$ python3 -q
>>> import numpy as np
>>> np.set_printoptions(suppress=True, linewidth=100)
>>> def rd(a):
...     return np.round(a, 4) + 0
... 
>>> E = np.load("w.npy")
>>> rd(E)
array([[ 0.1009,  0.0139,  0.2004,  0.2232, -0.0218],
       [ 0.0139,  0.8661,  0.2033, -0.1588,  0.2218],
       [ 0.2004,  0.2033,  0.4341,  0.4051,  0.0024],
       [ 0.2232, -0.1588,  0.4051,  0.5358, -0.0976],
       [-0.0218,  0.2218,  0.0024, -0.0976,  0.0632]])
>>> evals, vecs = np.linalg.eigh(E)
>>> rd(np.linalg.svd(E, compute_uv=False))
array([1., 1., 0., 0., 0.])
>>> rd(evals)
array([0., 0., 0., 1., 1.])
>>> rd(vecs @ np.diag(evals) @ vecs.T)
array([[ 0.1009,  0.0139,  0.2004,  0.2232, -0.0218],
       [ 0.0139,  0.8661,  0.2033, -0.1588,  0.2218],
       [ 0.2004,  0.2033,  0.4341,  0.4051,  0.0024],
       [ 0.2232, -0.1588,  0.4051,  0.5358, -0.0976],
       [-0.0218,  0.2218,  0.0024, -0.0976,  0.0632]])
>>> data = np.array([[64, 72, -48, -56],
...     [72, 81, -54, -63],
...     [-48, -54, 36, 42],
...     [-56, -63, 42, 49]])
>>> r = np.linalg.matrix_rank(data)
>>> r
np.int64(1)
>>> ns = np.linalg.svd(data)[2][r:].T
>>> [int(np.linalg.matrix_rank(data[:, :j + 1])) for j in range(4)]
[1, 1, 1, 1]
>>> np.linalg.matrix_rank(data.T @ data), np.linalg.matrix_rank(data @ data.T)
(np.int64(1), np.int64(1))
>>> ns.shape
(4, 3)
>>> rd(ns @ ns.T)
array([[ 0.7217, -0.313 ,  0.2087,  0.2435],
       [-0.313 ,  0.6478,  0.2348,  0.2739],
       [ 0.2087,  0.2348,  0.8435, -0.1826],
       [ 0.2435,  0.2739, -0.1826,  0.787 ]])
>>> evals, vecs = np.linalg.eigh(data)
>>> rd(np.linalg.eigvalsh(data + 4 * np.eye(4)))
array([  4.,   4.,   4., 234.])
>>> rd(np.abs(vecs[:, -1]))
array([0.5275, 0.5934, 0.3956, 0.4616])
>>> rd(vecs @ np.diag(evals) @ vecs.T)
array([[ 64.,  72., -48., -56.],
       [ 72.,  81., -54., -63.],
       [-48., -54.,  36.,  42.],
       [-56., -63.,  42.,  49.]])
>>> (evals > 1e-8).sum(), (evals < -1e-8).sum()
(np.int64(1), np.int64(0))
>>> np.abs(vecs[:, -1]).round(6).argmax()
np.int64(1)
>>> rd(np.linalg.svd(data, compute_uv=False))
array([230.,   0.,   0.,   0.])
>>> rd(vecs.T @ vecs)
array([[1., 0., 0., 0.],
       [0., 1., 0., 0.],
       [0., 0., 1., 0.],
       [0., 0., 0., 1.]])
